$ ipython --no-banner

In [1]: import numpy as np

In [2]: np.set_printoptions(precision=2, suppress=True, linewidth=100, legacy="1.25")

In [3]: def rnd(a):
   ...:     return np.round(a, 2) + 0
   ...: 

In [4]: mat = np.loadtxt("dump.csv", delimiter=",")

In [5]: print(mat)
[[0. 0. 1.]
 [3. 0. 4.]
 [0. 0. 2.]
 [0. 0. 2.]
 [0. 0. 0.]
 [0. 0. 2.]
 [3. 0. 4.]
 [1. 0. 3.]
 [0. 0. 0.]
 [0. 0. 0.]
 [0. 0. 0.]
 [0. 0. 0.]
 [0. 0. 1.]
 [3. 0. 4.]
 [3. 0. 4.]
 [0. 0. 0.]
 [1. 0. 3.]
 [0. 0. 1.]
 [3. 0. 4.]
 [1. 0. 3.]
 [0. 0. 1.]
 [0. 0. 2.]]

In [6]: U, sv, vt = np.linalg.svd(mat)

In [7]: V = vt[:(sv > 1e-8).sum()]

In [8]: rng = np.random.default_rng(6379)

In [9]: x = mat[15] + -3 * mat[6] + rng.integers(2) * np.eye(3)[2]

In [10]: print(x)
[ -9.   0. -11.]

In [11]: print(rnd(np.linalg.norm(x - V.T @ V @ x)))
0.0

In [12]: print(np.linalg.matrix_rank(np.vstack([mat, x])))
2

In [13]: print(rnd(mat @ np.linalg.pinv(mat) @ mat))
[[0. 0. 1.]
 [3. 0. 4.]
 [0. 0. 2.]
 [0. 0. 2.]
 [0. 0. 0.]
 [0. 0. 2.]
 [3. 0. 4.]
 [1. 0. 3.]
 [0. 0. 0.]
 [0. 0. 0.]
 [0. 0. 0.]
 [0. 0. 0.]
 [0. 0. 1.]
 [3. 0. 4.]
 [3. 0. 4.]
 [0. 0. 0.]
 [1. 0. 3.]
 [0. 0. 1.]
 [3. 0. 4.]
 [1. 0. 3.]
 [0. 0. 1.]
 [0. 0. 2.]]

In [14]: print(np.allclose(mat[:-1].T @ np.linalg.lstsq(mat[:-1].T, mat[-1])[0], mat[-1]))
True

In [15]: print(rnd(np.trace(np.linalg.pinv(mat) @ mat)))
2.0

In [16]: print(np.unique(mat.round(6), axis=0).shape)
(5, 3)

In [17]: print(np.abs(np.diag(np.linalg.qr(mat)[1])) > 1e-9)
[ True False  True]

In [18]: rank = np.linalg.matrix_rank(mat)

In [19]: print(rank)
2

In [20]: null = np.linalg.svd(mat)[2][rank:].T

In [21]: print([int(np.linalg.matrix_rank(mat[:, :j + 1])) for j in range(3)])
[1, 1, 2]

In [22]: print([int(np.linalg.matrix_rank(np.delete(mat, i, axis=0))) for i in range(22)])
[2, 2, 2, 2, 2, 2, 2, 2, 2, 2, 2, 2, 2, 2, 2, 2, 2, 2, 2, 2, 2, 2]

In [23]: print(null @ null.T)
[[0. 0. 0.]
 [0. 1. 0.]
 [0. 0. 0.]]

In [24]: print(null[:, 0] / null[np.abs(null[:, 0]).round(6).argmax(), 0])
[0. 1. 0.]

In [25]: U, sv, vt = np.linalg.svd(mat)

In [26]: print(rnd(sv))
[12.92  2.83  0.  ]

In [27]: other = U[:, :2] @ np.diag(sv[:2]) @ vt[:2]

In [28]: print(np.linalg.matrix_rank(other))
2

In [29]: print(np.linalg.matrix_rank(mat, rtol=0.05))
2

In [30]: print(rnd(other))
[[0. 0. 1.]
 [3. 0. 4.]
 [0. 0. 2.]
 [0. 0. 2.]
 [0. 0. 0.]
 [0. 0. 2.]
 [3. 0. 4.]
 [1. 0. 3.]
 [0. 0. 0.]
 [0. 0. 0.]
 [0. 0. 0.]
 [0. 0. 0.]
 [0. 0. 1.]
 [3. 0. 4.]
 [3. 0. 4.]
 [0. 0. 0.]
 [1. 0. 3.]
 [0. 0. 1.]
 [3. 0. 4.]
 [1. 0. 3.]
 [0. 0. 1.]
 [0. 0. 2.]]

In [31]: ang = np.radians(45)

In [32]: R = np.eye(3)

In [33]: R[0, 0] = R[1, 1] = np.cos(ang)

In [34]: R[0, 1], R[1, 0] = -np.sin(ang), np.sin(ang)

In [35]: print(rnd(R))
[[ 0.71 -0.71  0.  ]
 [ 0.71  0.71  0.  ]
 [ 0.    0.    1.  ]]

In [36]: other = mat @ R.T

In [37]: print(rnd(np.linalg.det(R)), rnd(np.trace(R)))
1.0 2.41

In [38]: print(np.allclose(np.linalg.norm(mat, axis=1), np.linalg.norm(other, axis=1)))
True

In [39]: print(rnd(other))
[[0.   0.   1.  ]
 [2.12 2.12 4.  ]
 [0.   0.   2.  ]
 [0.   0.   2.  ]
 [0.   0.   0.  ]
 [0.   0.   2.  ]
 [2.12 2.12 4.  ]
 [0.71 0.71 3.  ]
 [0.   0.   0.  ]
 [0.   0.   0.  ]
 [0.   0.   0.  ]
 [0.   0.   0.  ]
 [0.   0.   1.  ]
 [2.12 2.12 4.  ]
 [2.12 2.12 4.  ]
 [0.   0.   0.  ]
 [0.71 0.71 3.  ]
 [0.   0.   1.  ]
 [2.12 2.12 4.  ]
 [0.71 0.71 3.  ]
 [0.   0.   1.  ]
 [0.   0.   2.  ]]

In [40]: X = np.array([[1, -1, -1, 1, 1, -1, -1, 1],
    ...:     [1, 1, 1, 1, -1, -1, -1, -1],
    ...:     [1, -1, 1, -1, 1, -1, 1, -1]])

In [41]: other = np.array([[2, 1, 1],
    ...:     [2, 0, 0],
    ...:     [0, 2, 1],
    ...:     [1, 2, 2],
    ...:     [1, 0, 2],
    ...:     [0, 0, 0],
    ...:     [2, 0, 2],
    ...:     [2, 2, 2]])

In [42]: print(np.einsum("ij,ij->i", X, X))
[8 8 8]

In [43]: print(np.linalg.matrix_rank(np.vstack([X, other.T])))
6

In [44]: print(np.linalg.matrix_rank(X @ other))
3

In [45]: print(other.T @ X.T)
[[ 2  0  0]
 [ 3  3 -1]
 [ 4 -2  2]]

In [46]: print(np.einsum("ij->j", X))
[ 3 -1  1  1  1 -3 -1 -1]
